$ python -q
>>> import numpy as np
>>> import numpy.linalg as la
>>> np.set_printoptions(precision=1, suppress=True, linewidth=100)
>>> A = np.array([[9, 0, 0, -6], [3, 12, 4, 10], [-3, 0, 0, 2]])
>>> x = np.array([0, 3, 0, 5])
>>> print(np.einsum("ij,j->i", A, x))
[-30  86  10]
>>> x @ A
Traceback (most recent call last):
  File "<python-input-6>", line 1, in <module>
    x @ A
    ~~^~~
ValueError: matmul: Input operand 1 has a mismatch in its core dimension 0, with gufunc signature (n?,k),(k,m?)->(n?,m?) (size 3 is different from 4)
>>> print(A @ (2 * x))
[-60 172  20]
>>> print(la.norm(A @ x) <= la.norm(A, 2) * la.norm(x) + 1e-9)
True
>>> ang = np.radians(48)
>>> R = np.eye(4)
>>> R[3, 3] = R[1, 1] = np.cos(ang)
>>> R[3, 1], R[1, 3] = -np.sin(ang), np.sin(ang)
>>> print(R)
[[ 1.   0.   0.   0. ]
 [ 0.   0.7  0.   0.7]
 [ 0.   0.   1.   0. ]
 [ 0.  -0.7  0.   0.7]]
>>> other = A @ R.T
>>> print(round(float(la.det(R)), 1), round(np.trace(R), 1))
1.0 3.3
>>> print(np.allclose(A @ A.T, other @ other.T))
True
>>> x = np.array([0, 3, -2, 2])
>>> print(np.sort(np.abs(np.degrees(np.angle(la.eigvals(R))))))
[ 0.  0. 48. 48.]
>>> print(R.T @ (R @ x))
[ 0.  3. -2.  2.]
>>> print(4 - la.matrix_rank(R - np.eye(4), tol=1e-8))
2
>>> print(round(float(la.norm(x)), 1), np.round(la.norm(R @ x), 1))
4.1 4.1
>>> rank = la.matrix_rank(A)
>>> print(rank)
2
>>> N = la.svd(A)[2][rank:].T
>>> print(np.allclose(A @ N, 0))
True
>>> print(N @ N.T)
[[ 0.2 -0.3 -0.1  0.3]
 [-0.3  0.4 -0.2 -0.4]
 [-0.1 -0.2  0.9 -0.1]
 [ 0.3 -0.4 -0.1  0.4]]
>>> other = A / la.norm(A, axis=1)
Traceback (most recent call last):
  File "<python-input-27>", line 1, in <module>
    other = A / la.norm(A, axis=1)
            ~~^~~~~~~~~~~~~~~~~~~~
ValueError: operands could not be broadcast together with shapes (3,4) (3,) 
>>> other = A / la.norm(A, axis=1, keepdims=True)
>>> gram = other @ other.T
>>> print(gram)
[[ 1.  -0.2 -1. ]
 [-0.2  1.   0.2]
 [-1.   0.2  1. ]]
>>> print(np.argwhere(np.triu(np.abs(gram) > 0.95, 1)))
[[0 2]]
>>> feats = np.load("a.npy")
>>> print(feats)
[[1 1 6 7]
 [1 1 1 6]
 [6 1 1 1]
 [7 6 1 1]]
>>> w, evecs = la.eigh(feats)
>>> x = np.array([2, 0, 8, 5])
>>> print((np.sign(evecs[:, -1].round(6)) == np.sign(evecs[0, -1].round(6))).astype(int))
[1 1 1 1]
>>> print(evecs * np.abs(w) @ evecs.T)
[[8.5 3.6 1.  1.1]
 [3.6 5.  0.7 1. ]
 [1.  0.7 5.  3.6]
 [1.1 1.  3.6 8.5]]
>>> print(x @ feats @ x)
505
>>> print(round(x @ feats @ x / (x @ x), 1), round(float(w[0]), 1), round(float(w[-1]), 1))
5.4 -8.8 12.6
>>> print(feats.reshape(-1, 2))
[[1 1]
 [6 7]
 [1 1]
 [1 6]
 [6 1]
 [1 1]
 [7 6]
 [1 1]]
>>> print(feats.reshape(2, -1))
[[1 1 6 7 1 1 1 6]
 [6 1 1 1 7 6 1 1]]
>>> feats.reshape(4, 5)
Traceback (most recent call last):
  File "<python-input-42>", line 1, in <module>
    feats.reshape(4, 5)
    ~~~~~~~~~~~~~^^^^^^
ValueError: cannot reshape array of size 16 into shape (4,5)
>>> T = feats.reshape(4, 2, -1)
>>> print(np.einsum("ihd,jhd->hij", T, T).shape)
(2, 4, 4)
>>> print(T.transpose(1, 0, 2))
[[[1 1]
  [1 1]
  [6 1]
  [7 6]]

 [[6 7]
  [1 6]
  [1 1]
  [1 1]]]
>>> print(T.sum(axis=1))
[[7 8]
 [2 7]
 [7 2]
 [8 7]]
>>> print(round(la.norm(feats), 1))
15.9
>>> print(feats.mean(axis=0))
[3.8 2.2 2.2 3.8]
>>> print(np.abs(feats).max())
7
>>> print(feats - feats[0])
[[ 0  0  0  0]
 [ 0  0 -5 -1]
 [ 5  0 -5 -6]
 [ 6  5 -5 -6]]
>>> r0 = np.array([3, -1, 3])
>>> print(np.correlate(feats[0], feats[3], "full"))
[ 1  2 13 26 50 84 49]
>>> print(np.array([np.convolve(row, r0, "same") for row in feats]))
[[ 2 20 18 11]
 [ 2  5 20 -3]
 [-3 20  5  2]
 [11 18 20  2]]
>>> m1 = np.array([[11, 8, 3],
...     [0, 0, 0],
...     [12, 9, 3],
...     [4, 1, 0],
...     [10, 7, 6],
...     [10, 7, 0],
...     [14, 11, 9],
...     [8, 5, 6],
...     [16, 13, 9],
...     [3, 0, 0],
...     [13, 10, 6]])
>>> print(m1)
[[11  8  3]
 [ 0  0  0]
 [12  9  3]
 [ 4  1  0]
 [10  7  6]
 [10  7  0]
 [14 11  9]
 [ 8  5  6]
 [16 13  9]
 [ 3  0  0]
 [13 10  6]]
>>> Ac = (m1 - m1.mean(axis=0)) / m1.std(axis=0)
>>> print(np.argwhere(np.abs(Ac) > 2))
[]
>>> coef = la.lstsq(np.delete(Ac, 0, axis=1), Ac[:, 0])[0]
>>> print(np.round(1 - np.var(Ac[:, 0] - np.delete(Ac, 0, axis=1) @ coef), 1))
1.0
>>> z = m1[:, 2] > np.median(m1[:, 2])
>>> r0 = m1[z].mean(axis=0) - m1[~z].mean(axis=0)
>>> print(((m1 - m1.mean(axis=0)) @ r0 > 0).astype(int))
[1 0 1 0 1 0 1 0 1 0 1]
>>> print(z.astype(int))
[0 0 0 0 1 0 1 1 1 0 1]
>>> print(np.argsort(-np.abs(r0).round(6), kind="stable"))
[2 0 1]
>>> gram = np.cov(m1, rowvar=False)
>>> print(np.polyfit(m1[:, 1], m1[:, 2], 1))
[ 0.6 -0.3]
>>> print(np.argwhere(np.triu(np.abs(np.corrcoef(m1.T)) > 0.8, 1)))
[[0 1]]
>>> print(gram.shape)
(3, 3)
>>> print(m1.std(axis=0))
[4.7 4.3 3.4]
>>> print(np.median(m1, axis=0))
[10.  7.  3.]
>>> M = np.array([[0, 3, 0, 3], [3, 1, 3, 1], [0, 3, 0, 3], [3, 1, 3, 1]])
>>> T = np.stack([M, -2 * M, M[::-1]])
>>> print(la.norm(T, axis=(1, 2)))
[ 8.7 17.4  8.7]
>>> w, evecs = la.eigh(M)
>>> print(np.unique(w.round(6) + 0, return_counts=True)[1])
[1 2 1]
>>> print(np.round(evecs @ np.diag(w) @ evecs.T, 1) + 0)
[[0. 3. 0. 3.]
 [3. 1. 3. 1.]
 [0. 3. 0. 3.]
 [3. 1. 3. 1.]]
>>> print((w > 1e-8).sum(), (w < -1e-8).sum())
1 1
>>> print(np.round(la.eigvalsh(M @ M), 1) + 0)
[ 0.   0.  25.8 50.2]
>>> print(np.round(evecs.T @ M @ evecs, 1) + 0)
[[-5.1  0.   0.   0. ]
 [ 0.   0.   0.   0. ]
 [ 0.   0.   0.   0. ]
 [ 0.   0.   0.   7.1]]
>>> left, sv, VT = la.svd(M)
>>> print(sv.round(1) + 0)
[7.1 5.1 0.  0. ]
>>> other = left[:, :2] @ np.diag(sv[:2]) @ VT[:2]
>>> print(round(float(np.abs(M - other).max()), 1))
0.0
>>> print(la.matrix_rank(M, rtol=0.05))
2
